% ipython --no-banner

In [1]: import numpy as np

In [2]: np.set_printoptions(suppress=True, linewidth=160)

In [3]: rd = lambda a: np.round(a, 2) + 0

In [4]: m1 = np.loadtxt("a.csv", delimiter=",")

In [5]: m1
Out[5]: 
array([[-12.87,   5.03,   4.7 ],
       [ -0.79,   0.3 ,   0.4 ],
       [-10.61,   3.93,   4.13],
       [ -2.01,   0.93,   0.7 ],
       [ -3.34,   1.54,   1.39],
       [  2.99,  -1.18,  -0.91],
       [ -0.09,   0.12,   0.13],
       [  1.47,  -0.68,  -0.77],
       [ 26.01,  -9.49,  -9.43],
       [ -2.92,   1.52,   0.87],
       [ 12.5 ,  -4.11,  -3.69],
       [  9.11,  -3.51,  -3.62],
       [  9.16,  -3.57,  -3.19],
       [  4.51,  -1.84,  -2.04],
       [  9.37,  -3.47,  -3.38],
       [-11.83,   4.6 ,   4.28],
       [ 12.75,  -4.53,  -4.29],
       [ -5.32,   2.16,   1.78],
       [ -6.61,   2.37,   2.46],
       [  7.93,  -2.82,  -3.13],
       [-11.08,   4.49,   3.81]])

In [6]: cov = np.cov(m1, rowvar=False)

In [7]: np.median(m1, axis=0)
Out[7]: array([-0.09,  0.12,  0.13])

In [8]: rd(cov)
Out[8]: 
array([[ 97.17, -36.34, -34.82],
       [-36.34,  13.63,  13.04],
       [-34.82,  13.04,  12.55]])

In [9]: np.argwhere(np.triu(np.abs(np.corrcoef(m1.T)) > 0.8, 1))
Out[9]: 
array([[0, 1],
       [0, 2],
       [1, 2]])

In [10]: rd(np.corrcoef(m1.T))
Out[10]: 
array([[ 1., -1., -1.],
       [-1.,  1.,  1.],
       [-1.,  1.,  1.]])

In [11]: np.argsort(-m1.std(axis=0).round(6), kind="stable")
Out[11]: array([0, 1, 2])

In [12]: print(rd(m1.std(axis=0)))
[9.62 3.6  3.46]
